$ python -q
>>> import numpy as np
>>> np.set_printoptions(precision=3, suppress=True, linewidth=100, legacy="1.25")
>>> feats = np.arange(42).reshape(7, 6) + 4
>>> feats
array([[ 4,  5,  6,  7,  8,  9],
       [10, 11, 12, 13, 14, 15],
       [16, 17, 18, 19, 20, 21],
       [22, 23, 24, 25, 26, 27],
       [28, 29, 30, 31, 32, 33],
       [34, 35, 36, 37, 38, 39],
       [40, 41, 42, 43, 44, 45]])
>>> # rows and columns are dependent
>>> np.argsort(-np.linalg.norm(feats, axis=0).round(6), kind="stable")[:3]
array([5, 4, 3])
>>> q, _ = np.linalg.qr(np.array([[-0.5, -0.8, -0.7, -0.7, -0.8, 0.9],
...     [1.0, -0.2, -0.3, -0.5, -0.4, -0.6],
...     [-0.5, -1.6, -0.3, 1.0, 1.3, -0.3],
...     [-2.5, 0.9, 0.7, -0.1, -0.8, -1.3],
...     [-0.7, 0.3, 0.2, 1.9, 1.5, 0.3],
...     [1.2, -0.4, -0.1, -0.8, -0.9, -1.2]]))
>>> evecs, _ = np.linalg.qr(np.array([[0.6, 0.3, -1.3, -2.0, -1.9, 1.1],
...     [0.0, -1.0, 1.2, -0.4, 1.0, -0.5],
...     [0.2, 1.1, -0.7, -1.2, 0.2, -0.4],
...     [0.9, 0.4, 1.0, 0.0, 0.5, -1.4],
...     [0.9, -0.5, 0.2, 0.0, -1.3, -0.7],
...     [-1.3, 0.8, 0.0, 1.0, -0.2, 1.2]]))
>>> sigma = 5 * 0.7 ** np.arange(6)
>>> arr = q[:, :6] * sigma @ evecs[:6]
>>> arr
array([[ 0.409,  1.975,  0.159, -0.647,  1.234, -1.103],
       [-0.949,  0.478,  1.118,  0.935, -0.002,  0.444],
       [ 0.129,  0.807,  0.389, -3.013,  0.459,  0.875],
       [ 1.607, -1.796, -1.997, -1.215,  2.046, -1.388],
       [-0.012,  0.118, -1.766, -0.054,  0.601,  0.463],
       [ 0.318,  0.116,  1.601,  0.619, -0.629,  1.486]])
>>> x = np.array([-8, 4, -3, 7, -5, -1])
>>> a = np.maximum(arr @ x, 0)
>>> np.maximum(arr @ (3 * x), 0)
array([ 0.   , 36.782,  0.   ,  0.   ,  6.052,  0.   ])
>>> a
array([ 0.   , 12.261,  0.   ,  0.   ,  2.017,  0.   ])
>>> rng = np.random.default_rng(8)
>>> z = rng.permutation(6)
>>> z
array([0, 3, 5, 1, 2, 4])
>>> B = arr[z][:, z]
>>> B
array([[ 0.409, -0.647, -1.103,  1.975,  0.159,  1.234],
       [ 1.607, -1.215, -1.388, -1.796, -1.997,  2.046],
       [ 0.318,  0.619,  1.486,  0.116,  1.601, -0.629],
       [-0.949,  0.935,  0.444,  0.478,  1.118, -0.002],
       [ 0.129, -3.013,  0.875,  0.807,  0.389,  0.459],
       [-0.012, -0.054,  0.463,  0.118, -1.766,  0.601]])
>>> round(float(np.linalg.det(B)), 3), round(np.linalg.det(arr[z]), 3)
(74.181, -74.181)
>>> mat, _ = np.linalg.qr(np.array([[0.7, 0.1, -1.3, 1.1, 0.9],
...     [-0.6, 1.1, 0.8, -0.5, -0.4],
...     [0.1, -1.8, 0.8, 0.6, -0.4],
...     [-1.2, -1.3, -1.1, -0.6, -0.3],
...     [0.7, -0.4, -1.2, -0.4, -2.1]]))
>>> mat
array([[-0.419,  0.011,  0.482, -0.701,  0.317],
       [ 0.359, -0.485, -0.157,  0.022,  0.781],
       [-0.06 ,  0.729, -0.547, -0.159,  0.375],
       [ 0.718,  0.433,  0.541, -0.028,  0.049],
       [-0.419,  0.212,  0.389,  0.694,  0.383]])
>>> # orthonormal columns
>>> x = np.array([5, 4, 5, 0, 5])
>>> 5 - np.linalg.matrix_rank(mat - np.eye(5), tol=1e-8)
1
>>> np.sort(np.abs(np.degrees(np.angle(np.linalg.eigvals(mat)))))
array([  0.   , 103.9  , 103.9  , 143.892, 143.892])
>>> z = rng.permutation(5)
>>> z
array([0, 1, 3, 2, 4])
>>> B = mat[z][:, z]
>>> B
array([[-0.419,  0.011, -0.701,  0.482,  0.317],
       [ 0.359, -0.485,  0.022, -0.157,  0.781],
       [ 0.718,  0.433, -0.028,  0.541,  0.049],
       [-0.06 ,  0.729, -0.159, -0.547,  0.375],
       [-0.419,  0.212,  0.694,  0.389,  0.383]])
>>> np.diag(B)
array([-0.419, -0.485, -0.028, -0.547,  0.383])
>>> round(float(np.linalg.det(B)), 3), round(float(np.linalg.det(mat[z])), 3)
(1.0, -1.0)
>>> np.allclose(B, mat)
False
>>> np.linalg.eigvals(mat)
array([-0.808+0.589j, -0.808-0.589j, -0.24 +0.971j, -0.24 -0.971j,  1.   +0.j   ])
>>> W0 = np.loadtxt("data.csv", delimiter=",")
>>> W0
array([[-45.03 ,  19.966,  12.038,  17.955, -11.017,   7.976,  26.942,   7.984],
       [ -1.007, -12.039, -10.028,  15.039,  26.037,  10.025,  -9.973,   2.08 ],
       [ -2.968,  10.037,   5.995,  -5.028, -28.052,  -4.942,  14.963,  -8.002],
       [  0.958, -13.938, -19.979,  19.953,  39.041,  11.959, -16.96 ,  14.004],
       [  1.947, -16.018,   8.007,   0.001,  29.984,   6.002, -15.949,  -7.928],
       [ -6.093,  14.913,   3.927,  -6.956, -22.064,  -7.007,  12.058,   7.055],
       [ 13.022,  -3.97 , -16.023,   3.98 ,   1.   ,   0.008,  -5.01 ,   4.103],
       [-26.098,  36.062,  -4.087,   2.097, -36.061,  -7.987,  27.989,  32.073]])
>>> W0.ravel(order="F")
array([-45.03 ,  -1.007,  -2.968,   0.958,   1.947,  -6.093,  13.022, -26.098,  19.966, -12.039,
        10.037, -13.938, -16.018,  14.913,  -3.97 ,  36.062,  12.038, -10.028,   5.995, -19.979,
         8.007,   3.927, -16.023,  -4.087,  17.955,  15.039,  -5.028,  19.953,   0.001,  -6.956,
         3.98 ,   2.097, -11.017,  26.037, -28.052,  39.041,  29.984, -22.064,   1.   , -36.061,
         7.976,  10.025,  -4.942,  11.959,   6.002,  -7.007,   0.008,  -7.987,  26.942,  -9.973,
        14.963, -16.96 , -15.949,  12.058,  -5.01 ,  27.989,   7.984,   2.08 ,  -8.002,  14.004,
        -7.928,   7.055,   4.103,  32.073])
>>> T = W0.reshape(8, 2, -1)
>>> np.einsum("ihd,jhd->hij", T, T).shape
(2, 8, 8)
>>> T.shape
(8, 2, 4)
>>> [round(float(x), 3) for x in np.linalg.svd(W0, compute_uv=False)[:3]]
[111.203, 60.78, 39.961]
>>> round(float(np.linalg.norm(W0, 2) / np.linalg.norm(W0)), 3)
0.83
>>> np.allclose(W0 @ W0.T, W0.T @ W0)
False
>>> np.linalg.determinant(W0)
Traceback (most recent call last):
  File "<python-input-44>", line 1, in <module>
    np.linalg.determinant(W0)
    ^^^^^^^^^^^^^^^^^^^^^
AttributeError: module 'numpy.linalg' has no attribute 'determinant'
>>> z = rng.permutation(8)
>>> z
array([5, 3, 0, 1, 7, 2, 6, 4])
>>> B = W0[z][:, z]
>>> round(float(np.trace(B)), 3)
18.919
>>> round(float(np.linalg.det(B)), 3), round(float(np.linalg.det(W0[z])), 3)
(-22.619, -22.619)
>>> B
array([[ -7.007,  -6.956,  -6.093,  14.913,   7.055,   3.927,  12.058, -22.064],
       [ 11.959,  19.953,   0.958, -13.938,  14.004, -19.979, -16.96 ,  39.041],
       [  7.976,  17.955, -45.03 ,  19.966,   7.984,  12.038,  26.942, -11.017],
       [ 10.025,  15.039,  -1.007, -12.039,   2.08 , -10.028,  -9.973,  26.037],
       [ -7.987,   2.097, -26.098,  36.062,  32.073,  -4.087,  27.989, -36.061],
       [ -4.942,  -5.028,  -2.968,  10.037,  -8.002,   5.995,  14.963, -28.052],
       [  0.008,   3.98 ,  13.022,  -3.97 ,   4.103, -16.023,  -5.01 ,   1.   ],
       [  6.002,   0.001,   1.947, -16.018,  -7.928,   8.007, -15.949,  29.984]])
>>> np.allclose(B, W0)
False
>>> B.reshape(-1, 2)
array([[ -7.007,  -6.956],
       [ -6.093,  14.913],
       [  7.055,   3.927],
       [ 12.058, -22.064],
       [ 11.959,  19.953],
       [  0.958, -13.938],
       [ 14.004, -19.979],
       [-16.96 ,  39.041],
       [  7.976,  17.955],
       [-45.03 ,  19.966],
       [  7.984,  12.038],
       [ 26.942, -11.017],
       [ 10.025,  15.039],
       [ -1.007, -12.039],
       [  2.08 , -10.028],
       [ -9.973,  26.037],
       [ -7.987,   2.097],
       [-26.098,  36.062],
       [ 32.073,  -4.087],
       [ 27.989, -36.061],
       [ -4.942,  -5.028],
       [ -2.968,  10.037],
       [ -8.002,   5.995],
       [ 14.963, -28.052],
       [  0.008,   3.98 ],
       [ 13.022,  -3.97 ],
       [  4.103, -16.023],
       [ -5.01 ,   1.   ],
       [  6.002,   0.001],
       [  1.947, -16.018],
       [ -7.928,   8.007],
       [-15.949,  29.984]])
>>> B.reshape(2, -1)
array([[ -7.007,  -6.956,  -6.093,  14.913,   7.055,   3.927,  12.058, -22.064,  11.959,  19.953,
          0.958, -13.938,  14.004, -19.979, -16.96 ,  39.041,   7.976,  17.955, -45.03 ,  19.966,
          7.984,  12.038,  26.942, -11.017,  10.025,  15.039,  -1.007, -12.039,   2.08 , -10.028,
         -9.973,  26.037],
       [ -7.987,   2.097, -26.098,  36.062,  32.073,  -4.087,  27.989, -36.061,  -4.942,  -5.028,
         -2.968,  10.037,  -8.002,   5.995,  14.963, -28.052,   0.008,   3.98 ,  13.022,  -3.97 ,
          4.103, -16.023,  -5.01 ,   1.   ,   6.002,   0.001,   1.947, -16.018,  -7.928,   8.007,
        -15.949,  29.984]])
>>> T = B.reshape(8, 2, -1)
>>> T[:, 0]
array([[ -7.007,  -6.956,  -6.093,  14.913],
       [ 11.959,  19.953,   0.958, -13.938],
       [  7.976,  17.955, -45.03 ,  19.966],
       [ 10.025,  15.039,  -1.007, -12.039],
       [ -7.987,   2.097, -26.098,  36.062],
       [ -4.942,  -5.028,  -2.968,  10.037],
       [  0.008,   3.98 ,  13.022,  -3.97 ],
       [  6.002,   0.001,   1.947, -16.018]])
>>> T.shape
(8, 2, 4)
>>> T.transpose(1, 0, 2)
array([[[ -7.007,  -6.956,  -6.093,  14.913],
        [ 11.959,  19.953,   0.958, -13.938],
        [  7.976,  17.955, -45.03 ,  19.966],
        [ 10.025,  15.039,  -1.007, -12.039],
        [ -7.987,   2.097, -26.098,  36.062],
        [ -4.942,  -5.028,  -2.968,  10.037],
        [  0.008,   3.98 ,  13.022,  -3.97 ],
        [  6.002,   0.001,   1.947, -16.018]],

       [[  7.055,   3.927,  12.058, -22.064],
        [ 14.004, -19.979, -16.96 ,  39.041],
        [  7.984,  12.038,  26.942, -11.017],
        [  2.08 , -10.028,  -9.973,  26.037],
        [ 32.073,  -4.087,  27.989, -36.061],
        [ -8.002,   5.995,  14.963, -28.052],
        [  4.103, -16.023,  -5.01 ,   1.   ],
        [ -7.928,   8.007, -15.949,  29.984]]])
>>> X = np.loadtxt("mat.csv", delimiter=",")
>>> X
array([[ 3.,  0.,  1.,  0.],
       [ 4.,  1.,  2.,  3.],
       [ 5.,  3.,  2.,  6.],
       [ 5.,  3.,  5.,  7.],
       [ 6.,  5.,  8.,  9.],
       [ 8.,  5.,  9., 12.],
       [ 9.,  7., 11., 15.],
       [ 9.,  8., 13., 16.],
       [12., 10., 13., 17.],
       [12., 13., 14., 20.],
       [14., 14., 14., 20.],
       [14., 15., 16., 23.],
       [14., 15., 16., 26.],
       [15., 17., 16., 28.],
       [18., 20., 17., 30.],
       [20., 23., 18., 30.],
       [23., 24., 21., 30.],
       [24., 26., 23., 31.],
       [27., 26., 23., 32.],
       [29., 26., 25., 32.],
       [31., 27., 28., 32.],
       [34., 30., 30., 32.],
       [35., 30., 32., 33.],
       [35., 33., 33., 34.],
       [35., 33., 36., 34.],
       [38., 33., 39., 37.],
       [39., 35., 41., 37.],
       [40., 38., 41., 37.],
       [40., 39., 41., 38.],
       [42., 40., 42., 39.]])
>>> z = rng.permutation(4)
>>> B = X[:, z] * rng.choice([-1, 1], 4)
>>> B
array([[  1.,  -0.,   3.,  -0.],
       [  2.,  -1.,   4.,  -3.],
       [  2.,  -3.,   5.,  -6.],
       [  5.,  -3.,   5.,  -7.],
       [  8.,  -5.,   6.,  -9.],
       [  9.,  -5.,   8., -12.],
       [ 11.,  -7.,   9., -15.],
       [ 13.,  -8.,   9., -16.],
       [ 13., -10.,  12., -17.],
       [ 14., -13.,  12., -20.],
       [ 14., -14.,  14., -20.],
       [ 16., -15.,  14., -23.],
       [ 16., -15.,  14., -26.],
       [ 16., -17.,  15., -28.],
       [ 17., -20.,  18., -30.],
       [ 18., -23.,  20., -30.],
       [ 21., -24.,  23., -30.],
       [ 23., -26.,  24., -31.],
       [ 23., -26.,  27., -32.],
       [ 25., -26.,  29., -32.],
       [ 28., -27.,  31., -32.],
       [ 30., -30.,  34., -32.],
       [ 32., -30.,  35., -33.],
       [ 33., -33.,  35., -34.],
       [ 36., -33.,  35., -34.],
       [ 39., -33.,  38., -37.],
       [ 41., -35.,  39., -37.],
       [ 41., -38.,  40., -37.],
       [ 41., -39.,  40., -38.],
       [ 42., -40.,  42., -39.]])
>>> Uu, _, Vh = np.linalg.svd(X.T @ B)
>>> np.round(Uu @ Vh, 3) + 0
array([[ 0.,  0.,  1.,  0.],
       [ 0., -1.,  0.,  0.],
       [ 1.,  0.,  0.,  0.],
       [ 0.,  0.,  0., -1.]])
>>> np.round(np.linalg.lstsq(X, B)[0], 3) + 0
array([[ 0.,  0.,  1.,  0.],
       [ 0., -1.,  0.,  0.],
       [ 1.,  0.,  0.,  0.],
       [ 0.,  0.,  0., -1.]])
